% ipython --no-banner

In [1]: import numpy as np

In [2]: from numpy import linalg as LA

In [3]: np.set_printoptions(precision=2, suppress=True, linewidth=200, legacy="1.25")

In [4]: W0 = np.load("arr.npy")

In [5]: W0
Out[5]: 
array([[-1.1, -0.8,  7. ],
       [ 1.5, -0.1,  3. ],
       [-0.6, -0.5,  3. ],
       [-0.2, -0.8,  0. ]])

In [6]: # column 2 is much longer than the rest

In [7]: x0 = np.array([4, 1, 4])

In [8]: a = np.maximum(W0 @ x0, 0)

In [9]: np.tanh(W0 @ x0)
Out[9]: array([ 1.  ,  1.  ,  1.  , -0.92])

In [10]: W0.T @ a
Out[10]: array([ -3.69, -24.58, 240.6 ])

In [11]: a
Out[11]: array([22.8, 17.9,  9.1,  0. ])

In [12]: np.maximum(W0 @ (3 * x0), 0)
Out[12]: array([68.4, 53.7, 27.3,  0. ])

In [13]: print(np.flatnonzero(a > 1e-9))
[0 1 2]

In [14]: A = np.loadtxt("block1.csv", delimiter=",")

In [15]: A
Out[15]: 
array([[ 5.19,  0.35,  1.54,  3.76,  1.64],
       [-2.89,  0.61,  6.09,  3.37, -0.87],
       [ 3.26,  2.27,  5.49, -4.09, -1.67],
       [-2.58, -1.24, -0.66, -1.83, -5.18],
       [ 4.  ,  0.51,  0.1 ,  2.07, -6.74],
       [ 0.66, -8.22, -0.02, -0.49, -0.36]])

In [16]: x0 = np.array([3, 4, 4, 0, 2])

In [17]: A @ np.ones(5)
Out[17]: array([ 12.49,   6.31,   5.26, -11.49,  -0.05,  -8.43])

In [18]: A @ x0
Out[18]: array([ 26.44,  16.36,  37.49, -25.7 ,   0.97, -31.7 ])

In [19]: (A @ x0).argmax()
Out[19]: 2

In [20]: np.einsum("ij,j->i", A, x0)
Out[20]: array([ 26.44,  16.36,  37.49, -25.7 ,   0.97, -31.7 ])

In [21]: print(np.sign((A @ x0).round(6)))
[ 1.  1.  1. -1.  1. -1.]

In [22]: A @ (2 * x0)
Out[22]: array([ 52.87,  32.71,  74.99, -51.4 ,   1.94, -63.39])
